% python3 -q
>>> import numpy as np
>>> import numpy.linalg as la
>>> np.set_printoptions(precision=4, suppress=True, linewidth=200, legacy="1.25")
>>> def rd(a):
...     return np.round(a, 4) + 0
... 
>>> rng = np.random.default_rng(74)
>>> labels = rng.integers(0, 3, 7)
>>> m1 = (labels[:, None] == labels) * 5 + np.eye(7)
>>> print(m1)
[[6. 0. 0. 0. 0. 0. 0.]
 [0. 6. 0. 0. 5. 5. 5.]
 [0. 0. 6. 5. 0. 0. 0.]
 [0. 0. 5. 6. 0. 0. 0.]
 [0. 5. 0. 0. 6. 5. 5.]
 [0. 5. 0. 0. 5. 6. 5.]
 [0. 5. 0. 0. 5. 5. 6.]]
>>> Lm = la.cholesky(m1)
>>> print(rd(Lm))
[[2.4495 0.     0.     0.     0.     0.     0.    ]
 [0.     2.4495 0.     0.     0.     0.     0.    ]
 [0.     0.     2.4495 0.     0.     0.     0.    ]
 [0.     0.     2.0412 1.354  0.     0.     0.    ]
 [0.     2.0412 0.     0.     1.354  0.     0.    ]
 [0.     2.0412 0.     0.     0.6155 1.206  0.    ]
 [0.     2.0412 0.     0.     0.6155 0.3769 1.1456]]
>>> print(rd(np.diag(Lm) ** 2))
[6.     6.     6.     1.8333 1.8333 1.4545 1.3125]
>>> ev, evecs = la.eigh(m1)
>>> x = np.array([2, 0, 5, 4, 1, 4, 0])
>>> print(rd(evecs * np.sqrt(ev) @ evecs.T))
[[2.4495 0.     0.     0.     0.     0.     0.    ]
 [0.     1.8956 0.     0.     0.8956 0.8956 0.8956]
 [0.     0.     2.1583 1.1583 0.     0.     0.    ]
 [0.     0.     1.1583 2.1583 0.     0.     0.    ]
 [0.     0.8956 0.     0.     1.8956 0.8956 0.8956]
 [0.     0.8956 0.     0.     0.8956 1.8956 0.8956]
 [0.     0.8956 0.     0.     0.8956 0.8956 1.8956]]
>>> print(x @ m1 @ x)
612.0
>>> print(rd(evecs * np.abs(ev) @ evecs.T))
[[6. 0. 0. 0. 0. 0. 0.]
 [0. 6. 0. 0. 5. 5. 5.]
 [0. 0. 6. 5. 0. 0. 0.]
 [0. 0. 5. 6. 0. 0. 0.]
 [0. 5. 0. 0. 6. 5. 5.]
 [0. 5. 0. 0. 5. 6. 5.]
 [0. 5. 0. 0. 5. 5. 6.]]
>>> print(rd(x @ m1 @ x / (x @ x)), rd(ev[0]), ev[-1])
9.871 1.0 21.0
>>> print(np.abs(m1).sum(axis=1).max(), np.abs(ev).max())
21.0 21.0
